$ ipython --no-banner

In [1]: import numpy as np

In [2]: np.set_printoptions(precision=2, suppress=True, linewidth=120, floatmode="fixed")

In [3]: M = np.load("data.npy")

In [4]: print(M)
[[-1.51  0.17  0.94]
 [-1.50  0.20  0.90]]

In [5]: print(np.round(np.linalg.norm(M, 2) / np.linalg.norm(M), 2))
1.0

In [6]: print(np.linalg.matrix_rank(M, rtol=0.1))
1

In [7]: print([round(float(x), 2) for x in np.linalg.svd(M, compute_uv=False)[:3]])
[2.51, 0.03]

In [8]: print(np.argsort(-np.linalg.norm(M, axis=0).round(6), kind="stable")[:3])
[0 2 1]

In [9]: x = np.array([3, -3, -2])

In [10]: print(np.linalg.norm(M @ x) <= np.linalg.norm(M, 2) * np.linalg.norm(x) + 1e-9)
True

In [11]: print(np.einsum("ij,j->i", M, x))
[-6.92 -6.90]

In [12]: print(M @ x)
[-6.92 -6.90]

In [13]: Y = np.array([[-3, -5], [0, 3], [5, -3]])

In [14]: print(np.linalg.matrix_rank(M @ Y))
2

In [15]: print(M @ Y)
[[9.23 5.24]
 [9.00 5.40]]

In [16]: print(np.einsum("ik,kj->ji", M, Y))
[[9.23 9.00]
 [5.24 5.40]]

In [17]: print(np.einsum("ij,ij->i", M, M))
[3.19 3.10]

In [18]: print(np.vstack([M, Y.T]).shape)
(4, 3)

In [19]: print(np.einsum("ik,kj->ij", M, Y))
[[9.23 5.24]
 [9.00 5.40]]

In [20]: E = np.load("block12.npy")

In [21]: print(E)
[[ 0  1]
 [-2  1]]

In [22]: Y = np.linalg.inv(E)

In [23]: print((np.abs(Y) > 1e-9).astype(int))
[[1 1]
 [1 0]]

In [24]: print(round(float(np.linalg.cond(E)), 2))
2.62

In [25]: print(round(np.linalg.slogdet(E)[0], 2))
1.0

In [26]: print(round(np.linalg.det(E) * np.linalg.det(Y), 2))
1.0

In [27]: x = np.array([2, 2])

In [28]: a = np.maximum(E @ x, 0)

In [29]: print(np.tanh(E @ x))
[ 0.96 -0.96]

In [30]: print(np.maximum(E @ (3 * x), 0))
[6 0]

In [31]: Y = E / np.linalg.norm(E, axis=1, keepdims=True)

In [32]: gram = Y @ Y.T

In [33]: print((np.abs(gram) > 0.9).astype(int))
[[1 0]
 [0 1]]

In [34]: print(np.argwhere(np.triu(np.abs(gram) > 0.95, 1)))
[]

In [35]: print(round(float(np.degrees(np.arccos(np.clip(gram[1, 0], -1, 1)))), 2))
63.43

In [36]: print((gram - 2 * np.eye(2)).round(6).argmax(axis=1))
[1 0]

In [37]: print(gram[1])
[0.45 1.00]

In [38]: print((E - E.T) / 2)
[[ 0.00  1.50]
 [-1.50  0.00]]

In [39]: print(np.trace(E))
1

In [40]: print(np.round(np.linalg.det(E), 2))
2.0

In [41]: f = np.array([-2, -3, 5])

In [42]: r1 = np.array([-1, -1, -1])

In [43]: A = f[:, None] + r1[None, :]

In [44]: print(A)
[[-3 -3 -3]
 [-4 -4 -4]
 [ 4  4  4]]

In [45]: left, sig, Vt = np.linalg.svd(A)

In [46]: print(np.argmax(sig[:-1] / (sig[1:] + 1e-6)) + 1)
1

In [47]: print(sig.round(2) + 0)
[11.09  0.00  0.00]

In [48]: Y = left[:, :1] @ np.diag(sig[:1]) @ Vt[:1]

In [49]: print(Y)
[[-3.00 -3.00 -3.00]
 [-4.00 -4.00 -4.00]
 [ 4.00  4.00  4.00]]

In [50]: print(np.round(np.linalg.norm(A - Y) / np.linalg.norm(A), 2))
0.0
